$ ipython --no-banner

In [1]: import numpy as np

In [2]: np.set_printoptions(precision=1, suppress=True, linewidth=200, sign=" ")

In [3]: tidy = lambda a: np.round(a, 1) + 0

In [4]: feats = np.array([[0.0, 3.0, 3.0, 3.0, 0.0],
   ...:     [3.0, 0.0, 0.0, 0.0, 0.0],
   ...:     [3.0, 0.0, 0.0, 0.0, 0.0],
   ...:     [3.0, 0.0, 0.0, 0.0, 0.0],
   ...:     [0.0, 0.0, 0.0, 0.0, 0.0]])

In [5]: feats
Out[5]: 
array([[ 0.,  3.,  3.,  3.,  0.],
       [ 3.,  0.,  0.,  0.,  0.],
       [ 3.,  0.,  0.,  0.,  0.],
       [ 3.,  0.,  0.,  0.,  0.],
       [ 0.,  0.,  0.,  0.,  0.]])

In [6]: tidy(np.sort(np.linalg.eigvals(feats).real))
Out[6]: array([-5.2,  0. ,  0. ,  0. ,  5.2])

In [7]: Uu, sigma, Vh = np.linalg.svd(feats)

In [8]: np.argmax(sigma[:-1] / (sigma[1:] + 1e-6)) + 1
Out[8]: np.int64(2)

In [9]: A2 = Uu[:, :2] @ np.diag(sigma[:2]) @ Vh[:2]

In [10]: tidy(np.abs(feats - A2).max())
Out[10]: np.float64(0.0)

In [11]: np.allclose(feats, feats.T)
Out[11]: True

In [12]: feats @ feats
Out[12]: 
array([[ 27.,   0.,   0.,   0.,   0.],
       [  0.,   9.,   9.,   9.,   0.],
       [  0.,   9.,   9.,   9.,   0.],
       [  0.,   9.,   9.,   9.,   0.],
       [  0.,   0.,   0.,   0.,   0.]])

In [13]: np.allclose(feats @ feats.T, feats.T @ feats)
Out[13]: True

In [14]: tidy(np.linalg.det(feats))
Out[14]: np.float64(0.0)

In [15]: print((feats + feats.T) / 2)
[[ 0.  3.  3.  3.  0.]
 [ 3.  0.  0.  0.  0.]
 [ 3.  0.  0.  0.  0.]
 [ 3.  0.  0.  0.  0.]
 [ 0.  0.  0.  0.  0.]]

In [16]: tidy(np.linalg.matrix_power(feats, 3))
Out[16]: 
array([[  0.,  81.,  81.,  81.,   0.],
       [ 81.,   0.,   0.,   0.,   0.],
       [ 81.,   0.,   0.,   0.,   0.],
       [ 81.,   0.,   0.,   0.,   0.],
       [  0.,   0.,   0.,   0.,   0.]])

In [17]: A2 = np.array([[0, -2], [0, -4]])

In [18]: Z = np.kron(A2, feats)

In [19]: np.linalg.matrix_rank(Z)
Out[19]: np.int64(2)

In [20]: tidy(np.linalg.norm(Z, 2)), tidy(np.linalg.norm(A2, 2) * np.linalg.norm(feats, 2))
Out[20]: (np.float64(23.2), np.float64(23.2))

In [21]: np.linalg.norm(feats, axis=1).argmax()
Out[21]: np.int64(0)

In [22]: tidy(np.linalg.norm(feats, 1)), tidy(np.linalg.norm(feats, np.inf))
Out[22]: (np.float64(9.0), np.float64(9.0))

In [23]: tidy(np.linalg.norm(feats, 2))
Out[23]: np.float64(5.2)

In [24]: Z = np.array([[-1, -2, 1, -3, -1, -2, 3, 1, -3, 2],
    ...:     [3, -3, 0, -3, 1, 0, 3, 3, 2, 1]])

In [25]: m1 = np.repeat(Z, 23 // 2, axis=0)

In [26]: rng = np.random.default_rng(603)

In [27]: m1 = m1 + 0.1 * rng.normal(size=m1.shape)

In [28]: tidy(m1)
Out[28]: 
array([[-1.1, -2. ,  1. , -3. , -1. , -2.1,  2.8,  1. , -3.1,  2.1],
       [-1. , -1.8,  1. , -2.9, -1. , -2.1,  3.1,  1.1, -3.1,  2.1],
       [-1.1, -2. ,  0.8, -2.9, -0.9, -1.9,  3. ,  0.9, -2.9,  1.8],
       [-0.9, -1.9,  1. , -2.9, -0.8, -1.9,  2.8,  1.1, -2.8,  2.1],
       [-1. , -2. ,  1. , -3.1, -1. , -1.9,  2.9,  1. , -2.9,  2. ],
       [-1.2, -2. ,  1.1, -3.2, -1.3, -1.9,  2.9,  1.1, -2.9,  2.1],
       [-1.2, -2.2,  1.1, -3.1, -1. , -2.1,  3.1,  1.1, -2.8,  2. ],
       [-1.1, -2.3,  1. , -3. , -1. , -1.9,  2.9,  0.9, -3. ,  2.1],
       [-1.1, -1.9,  0.9, -3.1, -1.1, -2.2,  2.8,  1. , -3.1,  2.2],
       [-0.9, -2.1,  0.9, -3. , -1. , -2.1,  3.1,  0.9, -3. ,  1.8],
       [-1.1, -1.9,  1.2, -2.9, -1.1, -1.9,  3. ,  1. , -2.9,  2. ],
       [ 3.1, -3.1,  0.1, -3.1,  1.3, -0.1,  3. ,  3. ,  2.1,  1. ],
       [ 2.9, -2.9,  0.1, -3.1,  1. , -0.1,  3. ,  3.2,  1.9,  1. ],
       [ 3.2, -3.1,  0.1, -3.1,  1.2,  0.3,  3. ,  3. ,  2. ,  0.9],
       [ 3. , -3. ,  0.1, -3. ,  1.2, -0.1,  2.8,  2.7,  1.9,  1.1],
       [ 2.9, -2.9, -0.1, -3. ,  0.9, -0.1,  2.9,  3.1,  2. ,  1. ],
       [ 3. , -3. ,  0. , -2.9,  0.9,  0.2,  3. ,  3. ,  2.1,  1. ],
       [ 2.9, -2.9, -0.1, -3.1,  0.8, -0.1,  3.1,  2.9,  1.9,  1.3],
       [ 3. , -2.9,  0. , -3. ,  1. , -0.1,  2.8,  3. ,  2. ,  1. ],
       [ 3. , -3. ,  0. , -3. ,  0.9,  0. ,  2.8,  3. ,  2. ,  1. ],
       [ 3.1, -2.9,  0.1, -3. ,  0.9,  0. ,  3.1,  3.1,  1.9,  1.1],
       [ 3.2, -2.9,  0.1, -3.1,  1. ,  0. ,  3. ,  3. ,  2.1,  1.1]])

In [29]: print(np.einsum("ij,ji->", feats, feats))
54.0

In [30]: tidy(np.linalg.det(2 * feats)), tidy(np.linalg.det(feats))
Out[30]: (np.float64(0.0), np.float64(0.0))

In [31]: print(tidy(np.linalg.det(feats.T)))
0.0

In [32]: np.argsort(-np.linalg.norm(m1, axis=0).round(6), kind="stable")[:3]
Out[32]: array([ 3,  6,  1])

In [33]: tidy(np.abs(np.linalg.svd(m1)[2][-1]))
Out[33]: array([ 0.3,  0.3,  0.5,  0.6,  0.3,  0.3,  0.1,  0. ,  0.1,  0.2])

In [34]: dist = np.linalg.norm(m1[:, None] - m1[None], axis=-1)

In [35]: np.linalg.matrix_rank(dist ** 2)
Out[35]: np.int64(12)

In [36]: np.flatnonzero(dist[21] < dist.mean() / 2)
Out[36]: array([ 11,  12,  13,  14,  15,  16,  17,  18,  19,  20,  21])

In [37]: dist[21].round(6).argsort(kind="stable")[:4]
Out[37]: array([ 21,  20,  18,  16])

In [38]: dist.shape
Out[38]: (22, 22)

In [39]: print(tidy(dist[21]))
[ 7.7  7.7  7.5  7.3  7.5  7.6  7.5  7.6  7.8  7.5  7.6  0.5  0.4  0.4  0.5  0.4  0.3  0.5  0.3  0.4  0.3  0. ]

In [40]: tidy(np.linalg.norm(m1 - m1.mean(axis=0), axis=1))
Out[40]: array([ 3.9,  3.8,  3.6,  3.5,  3.7,  3.8,  3.7,  3.8,  3.9,  3.7,  3.8,  3.9,  3.6,  4. ,  3.6,  3.7,  3.9,  3.5,  3.7,  3.7,  3.7,  3.8])

In [41]: tidy(dist[:5, :5])
Out[41]: 
array([[ 0. ,  0.4,  0.5,  0.4,  0.3],
       [ 0.4,  0. ,  0.5,  0.5,  0.4],
       [ 0.5,  0.5,  0. ,  0.5,  0.4],
       [ 0.4,  0.5,  0.5,  0. ,  0.4],
       [ 0.3,  0.4,  0.4,  0.4,  0. ]])

In [42]: A2 = np.c_[m1[:, :9] @ np.array([[2, 2, 0, 3, 0, 1, 3, 1, 3],
    ...:     [3, 2, 3, 2, 1, 0, 0, 0, 3],
    ...:     [1, 1, 3, 0, 0, 2, 0, 2, 2],
    ...:     [2, 0, 0, 3, 0, 3, 1, 0, 3],
    ...:     [3, 1, 2, 3, 0, 2, 3, 1, 0],
    ...:     [3, 0, 0, 1, 2, 1, 3, 2, 1],
    ...:     [3, 0, 2, 2, 3, 1, 2, 2, 1],
    ...:     [3, 0, 0, 0, 2, 2, 1, 2, 0],
    ...:     [3, 0, 3, 3, 0, 3, 2, 0, 2]]), np.array([3, -1, 2, 0, 0, 1, 1, 0, 0, -1, 0, 2, 3, -2, -2, 2, 2, -2, -1, -2, -3, -2])]

In [43]: print(tidy(A2))
[[-20.3  -6.2  -8.7 -25.    4.3 -16.8 -15.1   3.3 -21.8   3. ]
 [-18.4  -5.7  -7.6 -23.7   5.4 -15.7 -14.2   4.2 -20.4  -1. ]
 [-18.6  -6.3  -8.1 -23.2   5.  -15.7 -13.5   3.6 -20.8   2. ]
 [-17.5  -5.5  -7.2 -22.5   4.8 -14.7 -12.8   4.2 -20.2   0. ]
 [-19.   -6.1  -8.1 -24.2   4.9 -16.  -13.9   4.  -21.3   0. ]
 [-19.9  -6.6  -8.1 -25.6   5.  -16.5 -15.1   3.9 -21.7   1. ]
 [-19.1  -6.5  -7.5 -24.5   5.  -15.6 -14.2   4.1 -21.8   1. ]
 [-20.5  -6.8  -9.2 -24.9   4.3 -16.4 -14.4   3.5 -22.1   0. ]
 [-21.1  -6.1  -9.  -25.7   4.  -17.5 -15.8   2.8 -22.2   0. ]
 [-19.6  -6.   -8.4 -23.7   4.7 -16.3 -13.9   3.7 -21.   -1. ]
 [-18.3  -6.   -7.3 -23.9   5.4 -15.4 -13.9   4.5 -20.4   0. ]
 [ 18.5   1.3   5.8   9.7  11.6  11.7  22.7  16.3  -2.1   2. ]
 [ 18.    1.    5.3   8.3  12.3  10.9  21.3  16.4  -2.4   3. ]
 [ 19.    1.3   5.2   9.8  12.2  11.5  23.7  16.8  -1.9  -2. ]
 [ 16.6   1.2   5.    8.6  10.8  10.4  21.3  15.3  -2.4  -2. ]
 [ 17.4   0.7   4.8   8.3  11.8  10.6  21.   15.4  -2.4   2. ]
 [ 18.9   1.    5.4   9.4  12.4  11.6  22.5  16.4  -1.3   2. ]
 [ 16.8   0.7   4.5   8.   11.9   9.8  20.8  15.3  -2.7  -2. ]
 [ 17.5   1.2   4.9   8.7  11.5  10.6  21.4  15.6  -1.9  -1. ]
 [ 17.2   1.    4.4   8.5  11.5  10.7  21.4  15.7  -2.1  -2. ]
 [ 18.4   1.2   5.2   8.9  12.7  11.   22.1  16.6  -1.6  -3. ]
 [ 18.8   1.6   5.8   9.6  12.3  11.1  22.5  16.4  -1.2  -2. ]]

In [44]: tidy(np.linalg.norm(A2 - m1 @ np.linalg.lstsq(m1, A2)[0], axis=0))
Out[44]: array([ 0. ,  0. ,  0. ,  0. ,  0. ,  0. ,  0. ,  0. ,  0. ,  5.5])

In [45]: tidy(np.linalg.lstsq(m1, A2[:, 0])[0])
Out[45]: array([ 2.,  3.,  1.,  2.,  3.,  3.,  3.,  3.,  3.,  0.])

In [46]: np.linalg.matrix_rank(np.c_[m1, A2])
Out[46]: np.int64(11)

In [47]: tidy(np.linalg.norm(np.linalg.qr(m1)[0].T @ A2, axis=0) ** 2 / ((A2 ** 2).sum(axis=0) + 1e-12))
Out[47]: array([ 1. ,  1. ,  1. ,  1. ,  1. ,  1. ,  1. ,  1. ,  1. ,  0.6])

In [48]: theta = np.radians(30)

In [49]: r_ = np.eye(10)

In [50]: r_[0, 0] = r_[6, 6] = np.cos(theta)

In [51]: r_[0, 6], r_[6, 0] = -np.sin(theta), np.sin(theta)

In [52]: tidy(r_)
Out[52]: 
array([[ 0.9,  0. ,  0. ,  0. ,  0. ,  0. , -0.5,  0. ,  0. ,  0. ],
       [ 0. ,  1. ,  0. ,  0. ,  0. ,  0. ,  0. ,  0. ,  0. ,  0. ],
       [ 0. ,  0. ,  1. ,  0. ,  0. ,  0. ,  0. ,  0. ,  0. ,  0. ],
       [ 0. ,  0. ,  0. ,  1. ,  0. ,  0. ,  0. ,  0. ,  0. ,  0. ],
       [ 0. ,  0. ,  0. ,  0. ,  1. ,  0. ,  0. ,  0. ,  0. ,  0. ],
       [ 0. ,  0. ,  0. ,  0. ,  0. ,  1. ,  0. ,  0. ,  0. ,  0. ],
       [ 0.5,  0. ,  0. ,  0. ,  0. ,  0. ,  0.9,  0. ,  0. ,  0. ],
       [ 0. ,  0. ,  0. ,  0. ,  0. ,  0. ,  0. ,  1. ,  0. ,  0. ],
       [ 0. ,  0. ,  0. ,  0. ,  0. ,  0. ,  0. ,  0. ,  1. ,  0. ],
       [ 0. ,  0. ,  0. ,  0. ,  0. ,  0. ,  0. ,  0. ,  0. ,  1. ]])

In [53]: A2 = m1 @ r_.T

In [54]: tidy(np.linalg.det(r_)), tidy(np.trace(r_))
Out[54]: (np.float64(1.0), np.float64(9.7))

In [55]: print(tidy(np.abs(A2 - m1).max(axis=0)))
[ 2.   0.   0.   0.   0.   0.   1.2  0.   0.   0. ]

In [56]: mat = np.array([[-11.1, 16.1, 4.2, -2.8, 12.8, 2.5, 4.9, 10.9, 15.9, -1.7, -20.6, -1.4],
    ...:     [14.2, -0.2, -12.2, -10.1, -12.6, 16.7, -4.6, -13.8, -7.2, -4.0, 12.4, 16.9],
    ...:     [11.0, -2.0, 1.1, 13.0, -13.0, 9.6, 21.3, -11.0, -18.8, 17.2, 5.4, -10.0],
    ...:     [13.2, 4.0, -13.8, -14.5, -10.6, 20.3, -7.0, -13.1, -2.1, -8.2, 8.8, 22.3]])

In [57]: A2 = np.array([[1, 0, 3],
    ...:     [1, 1, 2],
    ...:     [2, 0, 2],
    ...:     [0, 1, 0],
    ...:     [3, 2, 3],
    ...:     [3, 1, 3],
    ...:     [2, 0, 1],
    ...:     [1, 3, 3],
    ...:     [3, 3, 3],
    ...:     [0, 1, 3],
    ...:     [3, 0, 1],
    ...:     [1, 3, 1]])

In [58]: tidy(A2.T @ mat.T)
Out[58]: 
array([[  64.5,   11.4,  -17.6,   34. ],
       [ 115.9,  -35.1, -107.6,    1.7],
       [ 111.4,  -20.2,   -0.1,    3. ]])

In [59]: np.linalg.matrix_rank(mat @ A2)
Out[59]: np.int64(3)

In [60]: tidy(np.einsum("ik,kj->ij", mat, A2))
Out[60]: 
array([[  64.5,  115.9,  111.4],
       [  11.4,  -35.1,  -20.2],
       [ -17.6, -107.6,   -0.1],
       [  34. ,    1.7,    3. ]])

In [61]: tidy(np.einsum("ij->j", mat))
Out[61]: array([ 27.3,  17.9, -20.7, -14.4, -23.4,  49.1,  14.6, -27. , -12.2,   3.3,   6. ,  27.8])

In [62]: np.linalg.matrix_rank(np.vstack([mat, A2.T]))
Out[62]: np.int64(7)
